% ipython --no-banner

In [1]: import numpy as np

In [2]: np.set_printoptions(suppress=True, linewidth=120)

In [3]: rd = lambda a: np.round(a, 2) + 0

In [4]: F = np.loadtxt("x.csv", delimiter=",")

In [5]: print(F)
[[ 1.11 -0.02 -0.18  0.25]
 [-0.02  1.    0.03 -0.04]
 [-0.18  0.03  1.3  -0.42]
 [ 0.25 -0.04 -0.42  1.59]]

In [6]: vec = np.array([1, -1, 0, -2])

In [7]: y = F @ vec

In [8]: print(rd(y))
[ 0.63 -0.94  0.63 -2.89]

In [9]: print(rd(np.linalg.solve(F, y + F[:, 1])))
[ 1.  0.  0. -2.]

In [10]: print(rd(np.linalg.solve(F.T, F[3])))
[0. 0. 0. 1.]

In [11]: print(rd(np.linalg.solve(F, y)))
[ 1. -1.  0. -2.]

In [12]: data = np.array([[-2, -2, -2, -2],
    ...:     [-2, -4, -4, -4],
    ...:     [-2, -4, -6, -6],
    ...:     [-2, -4, -6, -8]])

In [13]: print(data)
[[-2 -2 -2 -2]
 [-2 -4 -4 -4]
 [-2 -4 -6 -6]
 [-2 -4 -6 -8]]

In [14]: vals, V = np.linalg.eigh(data)

In [15]: print((vals > 1e-8).sum(), (vals < -1e-8).sum())
0 4

In [16]: print(rd(V.T @ data @ V))
[[-16.58   0.     0.     0.  ]
 [  0.    -2.     0.     0.  ]
 [  0.     0.    -0.85   0.  ]
 [  0.     0.     0.    -0.57]]

In [17]: rng = np.random.default_rng(4573)

In [18]: labels = rng.permutation(4)

In [19]: print(labels)
[0 3 1 2]

In [20]: M2 = data[labels][:, labels]

In [21]: print(rd(np.sort(np.abs(np.linalg.eigvals(M2)))))
[ 0.57  0.85  2.   16.58]

In [22]: print(np.trace(M2))
-20

In [23]: print(rd(np.linalg.det(M2)), rd(np.linalg.det(data[labels])))
16.0 16.0

In [24]: print(np.allclose(M2, data))
False

In [25]: print(M2)
[[-2 -2 -2 -2]
 [-2 -8 -4 -6]
 [-2 -4 -4 -4]
 [-2 -6 -4 -6]]
